$ ipython --no-banner

In [1]: import numpy as np

In [2]: from numpy import linalg as LA

In [3]: np.set_printoptions(suppress=True, linewidth=200)

In [4]: Y = np.array([[5, 2], [2, 3], [1, 3], [4, 0], [2, 2], [3, 4]])

In [5]: W2 = np.array([[1, -2, 1, 2, 1, -1], [1, 3, 2, 3, 0, 0]])

In [6]: F = Y @ W2

In [7]: print(F)
[[ 7 -4  9 16  5 -5]
 [ 5  5  8 13  2 -2]
 [ 4  7  7 11  1 -1]
 [ 4 -8  4  8  4 -4]
 [ 4  2  6 10  2 -2]
 [ 7  6 11 18  3 -3]]

In [8]: # null space of dimension 4

In [9]: Y = F / np.sqrt((F ** 2).mean(axis=1, keepdims=True))

In [10]: print(LA.matrix_rank(F - F.mean(axis=1, keepdims=True)))
2

In [11]: print(LA.matrix_rank(Y) == LA.matrix_rank(F))
True

In [12]: print(Y[4].round(3))
[ 0.765  0.383  1.148  1.913  0.383 -0.383]

In [13]: print(LA.matrix_rank(F, rtol=0.1))
2

In [14]: print(LA.cond(F) > 100)
True

In [15]: w1 = np.array([[-2, -1, 0],
    ...:     [2, 2, 2],
    ...:     [2, 2, 1],
    ...:     [2, 0, -2],
    ...:     [-1, 2, -1],
    ...:     [-2, 2, 0]])

In [16]: beta = np.array([1, 1, 0])

In [17]: act = np.maximum(F @ w1 + beta, 0)

In [18]: print(LA.matrix_rank(act))
2

In [19]: print(act)
[[34  4  0]
 [45 22  0]
 [44 25  0]
 [ 5  0  0]
 [31 13  0]
 [60 28  0]]

In [20]: print((act > 0).astype(int))
[[1 1 0]
 [1 1 0]
 [1 1 0]
 [1 0 0]
 [1 1 0]
 [1 1 0]]

In [21]: W2 = np.array([[2, 0], [3, 3], [2, 3]])

In [22]: print(w1 @ W2)
[[-7 -3]
 [14 12]
 [12  9]
 [ 0 -6]
 [ 2  3]
 [ 2  6]]

In [23]: print((act @ W2).round(6).argmax(axis=1))
[0 0 0 0 0 0]

In [24]: mat = np.array([[1, 3, 0, 2, 2, -3],
    ...:     [-3, 2, -2, -2, 0, 1],
    ...:     [-1, -2, -2, 3, 2, -1],
    ...:     [1, 3, 0, 2, 2, -3],
    ...:     [0, 3, -1, 1, -3, 2]])

In [25]: # rows 0 and 3 are equal

In [26]: print(LA.matrix_rank(mat, rtol=0.1))
4

In [27]: print(LA.cond(mat) > 100)
True

In [28]: print(round(float(LA.norm(mat, 2) / LA.norm(mat)), 3))
0.688

In [29]: rank = LA.matrix_rank(mat)

In [30]: print(rank)
4

In [31]: ns = LA.svd(mat)[2][rank:].T

In [32]: print([int(LA.matrix_rank(np.delete(mat, i, axis=0))) for i in range(5)])
[4, 3, 3, 4, 3]

In [33]: print([int(LA.matrix_rank(mat[:i])) for i in range(1, len(mat) + 1)])
[1, 2, 3, 3, 4]

In [34]: X = np.loadtxt("data.csv", delimiter=",")

In [35]: print(X)
[[-1.106  0.594 -0.989 -0.639]
 [-0.787  0.336 -0.849 -0.126]
 [-1.622  1.211 -2.328 -0.146]
 [-0.855 -0.01  -1.296  0.013]
 [-2.587  1.188 -1.879 -0.257]
 [-0.545  0.256 -1.522 -0.217]
 [-0.185 -0.081 -0.229  0.123]
 [-1.114  0.243 -1.418  0.176]
 [ 0.218  0.263 -0.056 -0.425]
 [-0.995  0.411 -1.35  -0.103]
 [ 1.239 -0.337  0.891  0.467]
 [ 2.205 -0.733  2.563  0.612]]

In [36]: W2 = X[[0, 10]].astype(float)

In [37]: for _ in range(7):
    ...:     z = LA.norm(X[:, None] - W2, axis=-1).argmin(axis=1)
    ...:     W2 = np.array([X[z == j].mean(axis=0) for j in range(2)])
    ...: 

In [38]: print(z)
[0 0 0 0 0 0 0 0 0 0 1 1]

In [39]: print(np.bincount(z))
[10  2]

In [40]: dist = LA.norm(X[:, None] - X[None], axis=-1)

In [41]: print(dist.shape)
(12, 12)

In [42]: print(dist[3].round(6).argsort(kind="stable")[:4])
[3 7 9 5]

In [43]: print(dist.mean(axis=1).argmax())
11

In [44]: print(np.round(LA.norm(X - X.mean(axis=0), axis=1), 3))
[0.943 0.327 2.179 0.744 2.561 0.836 0.7   0.96  1.048 0.819 2.5   4.417]

In [45]: print(np.flatnonzero(dist[3] < dist.mean() / 2))
[0 1 3 5 7 9]

In [46]: print(LA.matrix_rank(dist ** 2))
6
